$ ipython --no-banner

In [1]: import numpy as np

In [2]: np.set_printoptions(precision=2, suppress=True, linewidth=120, sign=" ")

In [3]: tidy = lambda a: np.round(a, 2) + 0

In [4]: M2 = np.array([[-2, -1, 2, 0, 1, -2, -2, 1, -2, 0, -2, -1],
   ...:     [2, -1, 0, 1, 2, 0, -2, -2, -2, -2, -2, 2],
   ...:     [-2, -1, 2, 1, 0, 0, 0, 2, -2, -1, 2, -1],
   ...:     [-1, -2, -1, -1, -2, 1, -1, -2, 0, 1, 0, -1],
   ...:     [1, 1, 1, -2, 0, 0, -1, 2, -1, -2, -1, 1],
   ...:     [2, -2, -1, 2, 1, 1, 2, -1, -1, 1, 1, 1],
   ...:     [-1, -1, 2, -1, 1, 1, -2, 0, 2, 0, -1, -2],
   ...:     [2, -2, 2, 0, 2, -1, 1, -2, -1, 2, 2, -2],
   ...:     [-2, 2, 1, 1, 2, 1, 1, -2, -1, 2, 0, 1],
   ...:     [-1, 2, 0, 1, 2, 2, -1, -2, 0, 0, 2, -2],
   ...:     [1, 2, -2, 1, 2, 0, 1, 0, -2, -1, 0, -1],
   ...:     [2, -1, -2, -1, 2, 1, -1, -2, 0, 0, -2, -1]])

In [5]: J = M2 + M2.T

In [6]: J
Out[6]: 
array([[-4,  1,  0, -1,  2,  0, -3,  3, -4, -1, -1,  1],
       [ 1, -2, -1, -1,  3, -2, -3, -4,  0,  0,  0,  1],
       [ 0, -1,  4,  0,  1, -1,  2,  4, -1, -1,  0, -3],
       [-1, -1,  0, -2, -4,  3, -2, -2,  1,  2,  1, -2],
       [ 2,  3,  1, -4,  0,  1,  0,  4,  1,  0,  1,  3],
       [ 0, -2, -1,  3,  1,  2,  3, -2,  0,  3,  1,  2],
       [-3, -3,  2, -2,  0,  3, -4,  1,  3, -1,  0, -3],
       [ 3, -4,  4, -2,  4, -2,  1, -4, -3,  0,  2, -4],
       [-4,  0, -1,  1,  1,  0,  3, -3, -2,  2, -2,  1],
       [-1,  0, -1,  2,  0,  3, -1,  0,  2,  0,  1, -2],
       [-1,  0,  0,  1,  1,  1,  0,  2, -2,  1,  0, -3],
       [ 1,  1, -3, -2,  3,  2, -3, -4,  1, -2, -3, -2]])

In [7]: M2 = J / np.linalg.norm(J, axis=1, keepdims=True)

In [8]: gram = M2 @ M2.T

In [9]: np.argwhere(np.triu(np.abs(gram) > 0.95, 1))
Out[9]: array([], shape=(0, 2), dtype=int64)

In [10]: (gram - 2 * np.eye(12)).round(6).argmax(axis=1)
Out[10]: array([ 10,  11,  10,   6,   0,   8,   3,   1,   5,   6,   2,   1])

In [11]: tidy(np.degrees(np.arccos(np.clip(gram[1, 5], -1, 1))))
Out[11]: np.float64(87.51)

In [12]: tidy(np.linalg.eigvalsh(J).min())
Out[12]: np.float64(-12.3)

In [13]: Q, r_ = np.linalg.qr(J)

In [14]: tidy(np.abs(np.diag(r_)))
Out[14]: array([ 7.68,  6.78,  6.18,  6.38,  7.07,  5.39,  5.37,  3.23,  4.28,  1.9 ,  1.35,  1.85])

In [15]: tidy(Q @ r_)
Out[15]: 
array([[-4.,  1.,  0., -1.,  2.,  0., -3.,  3., -4., -1., -1.,  1.],
       [ 1., -2., -1., -1.,  3., -2., -3., -4.,  0.,  0.,  0.,  1.],
       [ 0., -1.,  4.,  0.,  1., -1.,  2.,  4., -1., -1.,  0., -3.],
       [-1., -1.,  0., -2., -4.,  3., -2., -2.,  1.,  2.,  1., -2.],
       [ 2.,  3.,  1., -4.,  0.,  1.,  0.,  4.,  1.,  0.,  1.,  3.],
       [ 0., -2., -1.,  3.,  1.,  2.,  3., -2.,  0.,  3.,  1.,  2.],
       [-3., -3.,  2., -2.,  0.,  3., -4.,  1.,  3., -1.,  0., -3.],
       [ 3., -4.,  4., -2.,  4., -2.,  1., -4., -3.,  0.,  2., -4.],
       [-4.,  0., -1.,  1.,  1.,  0.,  3., -3., -2.,  2., -2.,  1.],
       [-1.,  0., -1.,  2.,  0.,  3., -1.,  0.,  2.,  0.,  1., -2.],
       [-1.,  0.,  0.,  1.,  1.,  1.,  0.,  2., -2.,  1.,  0., -3.],
       [ 1.,  1., -3., -2.,  3.,  2., -3., -4.,  1., -2., -3., -2.]])

In [16]: Q.shape, r_.shape
Out[16]: ((12, 12), (12, 12))

In [17]: np.trace(Q @ Q.T)
Out[17]: np.float64(12.0)

In [18]: data = np.load("layer3.npy")

In [19]: data
Out[19]: 
array([[   1,   -4,   16,  -64],
       [   1,   -3,    9,  -27],
       [   1,   -2,    4,   -8],
       [   1,   -1,    1,   -1],
       [   1,    0,    0,    0],
       [   1,    1,    1,    1],
       [   1,    2,    4,    8],
       [   1,    3,    9,   27],
       [   1,    4,   16,   64],
       [   1,    5,   25,  125],
       [   1,    6,   36,  216],
       [   1,    7,   49,  343],
       [   1,    8,   64,  512],
       [   1,    9,   81,  729],
       [   1,   10,  100, 1000],
       [   1,   11,  121, 1331]])

In [20]: U, sig, Vt = np.linalg.svd(data)

In [21]: tidy(sig)
Out[21]: array([ 1947.79,    41.95,     9.27,     2.22])

In [22]: np.argmax(sig[:-1] / (sig[1:] + 1e-6)) + 1
Out[22]: np.int64(1)

In [23]: M2 = U[:, :1] @ np.diag(sig[:1]) @ Vt[:1]

In [24]: tidy(np.linalg.norm(data - M2) / np.linalg.norm(data))
Out[24]: np.float64(0.02)

In [25]: Q, r_ = np.linalg.qr(data)

In [26]: np.allclose(r_.T @ r_, data.T @ data)
Out[26]: True

In [27]: M2 = data[0, 0] * data[1:] - np.outer(data[1:, 0], data[0])

In [28]: M2
Out[28]: 
array([[   0,    1,   -7,   37],
       [   0,    2,  -12,   56],
       [   0,    3,  -15,   63],
       [   0,    4,  -16,   64],
       [   0,    5,  -15,   65],
       [   0,    6,  -12,   72],
       [   0,    7,   -7,   91],
       [   0,    8,    0,  128],
       [   0,    9,    9,  189],
       [   0,   10,   20,  280],
       [   0,   11,   33,  407],
       [   0,   12,   48,  576],
       [   0,   13,   65,  793],
       [   0,   14,   84, 1064],
       [   0,   15,  105, 1395]])

In [29]: np.linalg.matrix_rank(M2), np.linalg.matrix_rank(data)
Out[29]: (np.int64(3), np.int64(4))

In [30]: np.flatnonzero(~M2.round(6).any(axis=1))
Out[30]: array([], dtype=int64)

In [31]: data[:, 0] / data[0, 0]
Out[31]: array([ 1.,  1.,  1.,  1.,  1.,  1.,  1.,  1.,  1.,  1.,  1.,  1.,  1.,  1.,  1.,  1.])

In [32]: tidy(np.abs(np.linalg.svd(data)[2][-1]))
Out[32]: array([ 1.  ,  0.  ,  0.06,  0.  ])

In [33]: round(np.log10(np.linalg.cond(data)))
Out[33]: 3

In [34]: tidy(np.linalg.norm(data, 2) / np.linalg.norm(data))
Out[34]: np.float64(1.0)

In [35]: F = np.loadtxt("w.csv", delimiter=",")

In [36]: F
Out[36]: 
array([[ 0., -3., -3.,  2., -1., -2., -1., -2., -2.,  1., -1., -3.,  2.,  0.,  1., -3.],
       [ 0.,  0.,  1., -2.,  1.,  0., -1.,  3., -1., -3.,  3.,  0., -1.,  3., -2.,  3.],
       [ 0.,  0.,  0.,  2.,  2., -3.,  2., -2., -3., -2.,  3., -3., -1., -2.,  0., -3.],
       [ 0.,  0.,  0.,  0., -2.,  2.,  2.,  0.,  2.,  0., -1., -1.,  3.,  0., -1.,  1.],
       [ 0.,  0.,  0.,  0.,  0.,  2., -1., -2.,  0.,  3.,  2., -1., -2.,  0.,  1., -1.],
       [ 0.,  0.,  0.,  0.,  0.,  0., -1.,  3., -2.,  0., -2., -2., -3.,  0., -2.,  0.],
       [ 0.,  0.,  0.,  0.,  0.,  0.,  0.,  3.,  0.,  0., -2.,  1.,  0., -3.,  0.,  3.],
       [ 0.,  0.,  0.,  0.,  0.,  0.,  0.,  0.,  0., -3., -2.,  0., -3.,  1.,  3.,  2.],
       [ 0.,  0.,  0.,  0.,  0.,  0.,  0.,  0.,  0.,  1., -3., -1., -2., -1.,  0., -2.],
       [ 0.,  0.,  0.,  0.,  0.,  0.,  0.,  0.,  0.,  0., -3.,  0., -3., -1., -2.,  3.],
       [ 0.,  0.,  0.,  0.,  0.,  0.,  0.,  0.,  0.,  0.,  0.,  1.,  0.,  0., -1.,  1.],
       [ 0.,  0.,  0.,  0.,  0.,  0.,  0.,  0.,  0.,  0.,  0.,  0.,  0., -3.,  1.,  2.],
       [ 0.,  0.,  0.,  0.,  0.,  0.,  0.,  0.,  0.,  0.,  0.,  0.,  0.,  2.,  3., -1.],
       [ 0.,  0.,  0.,  0.,  0.,  0.,  0.,  0.,  0.,  0.,  0.,  0.,  0.,  0.,  2., -3.],
       [ 0.,  0.,  0.,  0.,  0.,  0.,  0.,  0.,  0.,  0.,  0.,  0.,  0.,  0.,  0., -3.],
       [ 0.,  0.,  0.,  0.,  0.,  0.,  0.,  0.,  0.,  0.,  0.,  0.,  0.,  0.,  0.,  0.]])

In [37]: [round(float(x), 2) for x in np.linalg.svd(F, compute_uv=False)[:3]]
Out[37]: [11.9, 8.63, 8.43]

In [38]: np.argsort(-np.linalg.norm(F, axis=0).round(6), kind="stable")[:3]
Out[38]: array([ 15,  10,  12])

In [39]: tidy(np.linalg.norm(F, 2) / np.linalg.norm(F))
Out[39]: np.float64(0.56)
